>>> import numpy as np
>>> np.set_printoptions(precision=2, suppress=True, linewidth=160, legacy="1.25")
>>> W0 = np.load("out11.npy")
>>> print(W0)
[[-3  2 -2  1 -3  2  3 -2  2  1 -2 -2 -3]
 [ 2 -3  2 -2  1 -3  2  3 -2  2  1 -2 -2]
 [-2  2 -3  2 -2  1 -3  2  3 -2  2  1 -2]
 [ 1 -2  2 -3  2 -2  1 -3  2  3 -2  2  1]
 [-3  1 -2  2 -3  2 -2  1 -3  2  3 -2  2]
 [ 2 -3  1 -2  2 -3  2 -2  1 -3  2  3 -2]
 [ 3  2 -3  1 -2  2 -3  2 -2  1 -3  2  3]
 [-2  3  2 -3  1 -2  2 -3  2 -2  1 -3  2]
 [ 2 -2  3  2 -3  1 -2  2 -3  2 -2  1 -3]
 [ 1  2 -2  3  2 -3  1 -2  2 -3  2 -2  1]
 [-2  1  2 -2  3  2 -3  1 -2  2 -3  2 -2]
 [-2 -2  1  2 -2  3  2 -3  1 -2  2 -3  2]
 [-3 -2 -2  1  2 -2  3  2 -3  1 -2  2 -3]]
>>> print(W0.mean(axis=0))
[-0.46 -0.08 -0.08  0.15 -0.15 -0.15  0.23 -0.15 -0.15  0.15 -0.08 -0.08 -0.46]
>>> print(round(np.linalg.norm(W0), 2))
28.76
>>> print(W0.shape)
(13, 13)
>>> print(W0.sum(axis=1))
[-6 -1 -1  2 -2 -2  3 -2 -2  2 -1 -1 -6]
>>> def softmax(z):
...     e = np.exp(z - z.max(axis=-1, keepdims=True))
...     return e / e.sum(axis=-1, keepdims=True)
... 
>>> print(softmax(W0).sum(axis=1))
[1. 1. 1. 1. 1. 1. 1. 1. 1. 1. 1. 1. 1.]
>>> print(np.round(softmax(W0[2] + 3), 2) + 0)
[0.   0.13 0.   0.13 0.   0.05 0.   0.13 0.36 0.   0.13 0.05 0.  ]
>>> S = W0 @ W0.T / np.sqrt(13)
>>> print(softmax(S).round(6).argmax(axis=1))
[ 0  1  2  3  4  5  6  7  8  9 10 11 12]
>>> print(softmax(S)[2] @ W0)
[-2.  2. -3.  2. -2.  1. -3.  2.  3. -2.  2.  1. -2.]
>>> F = np.load("case13.npy")
>>> print(F)
[[1.   0.   0.   0.   0.   0.   0.   0.   0.   0.   0.   0.   0.   0.  ]
 [0.   0.25 0.   0.25 0.   0.   0.25 0.   0.   0.   0.   0.   0.25 0.  ]
 [0.2  0.   0.2  0.2  0.   0.   0.   0.2  0.2  0.   0.   0.   0.   0.  ]
 [0.   0.   0.   0.17 0.17 0.   0.17 0.17 0.   0.17 0.   0.17 0.   0.  ]
 [0.   0.17 0.   0.   0.17 0.   0.17 0.   0.17 0.17 0.17 0.   0.   0.  ]
 [0.25 0.   0.25 0.   0.   0.25 0.   0.   0.   0.25 0.   0.   0.   0.  ]
 [0.   0.   0.25 0.   0.   0.   0.5  0.   0.   0.   0.25 0.   0.   0.  ]
 [0.   0.   0.   0.   0.   0.   0.   0.5  0.5  0.   0.   0.   0.   0.  ]
 [0.   0.   0.   0.   0.   0.   0.25 0.   0.25 0.25 0.   0.   0.25 0.  ]
 [0.   0.   0.   0.   0.   0.   0.   0.   0.33 0.33 0.   0.   0.33 0.  ]
 [0.   0.12 0.12 0.12 0.   0.12 0.   0.12 0.   0.12 0.25 0.   0.   0.  ]
 [0.2  0.   0.   0.   0.2  0.   0.2  0.   0.   0.2  0.   0.2  0.   0.  ]
 [0.   0.   0.   0.   0.25 0.25 0.   0.25 0.   0.   0.   0.   0.25 0.  ]
 [0.   0.   0.   0.17 0.17 0.   0.17 0.   0.   0.17 0.   0.   0.   0.33]]
>>> # row-stochastic, so 1 is an eigenvalue
>>> w1 = np.array([[1, 1, 2, 3, 2],
...     [1, 1, 1, 0, 0],
...     [0, 1, 3, 2, 1],
...     [3, 1, 1, 0, 3],
...     [0, 3, 2, 1, 3],
...     [2, 2, 2, 2, 2],
...     [1, 0, 1, 0, 2],
...     [3, 0, 2, 2, 3],
...     [2, 1, 3, 0, 0],
...     [2, 1, 2, 0, 2],
...     [1, 3, 2, 3, 0],
...     [2, 3, 2, 1, 3],
...     [2, 3, 2, 2, 1],
...     [1, 3, 3, 2, 1]])
>>> c = np.array([2, 3, 2, 1, 2])
>>> act = np.maximum(F @ w1 + c, 0)
>>> print((act > 0).astype(int))
[[1 1 1 1 1]
 [1 1 1 1 1]
 [1 1 1 1 1]
 [1 1 1 1 1]
 [1 1 1 1 1]
 [1 1 1 1 1]
 [1 1 1 1 1]
 [1 1 1 1 1]
 [1 1 1 1 1]
 [1 1 1 1 1]
 [1 1 1 1 1]
 [1 1 1 1 1]
 [1 1 1 1 1]
 [1 1 1 1 1]]
>>> print(np.linalg.matrix_rank(act))
5
>>> print((act > 0).mean(axis=0))
[1. 1. 1. 1. 1.]
>>> C = np.array([[3, -4], [2, 5], [-3, 4], [-5, 5], [2, 4]])
>>> print(w1 @ C)
[[-12  32]
 [  2   5]
 [-15  31]
 [ 14   9]
 [  1  40]
 [ -2  28]
 [  4   8]
 [ -1  18]
 [ -1   9]
 [  6  13]
 [-12  34]
 [  7  32]
 [ -2  29]
 [ -8  37]]
>>> print((act @ C).round(6).argmax(axis=1))
[1 1 1 1 1 1 1 1 1 1 1 1 1 1]
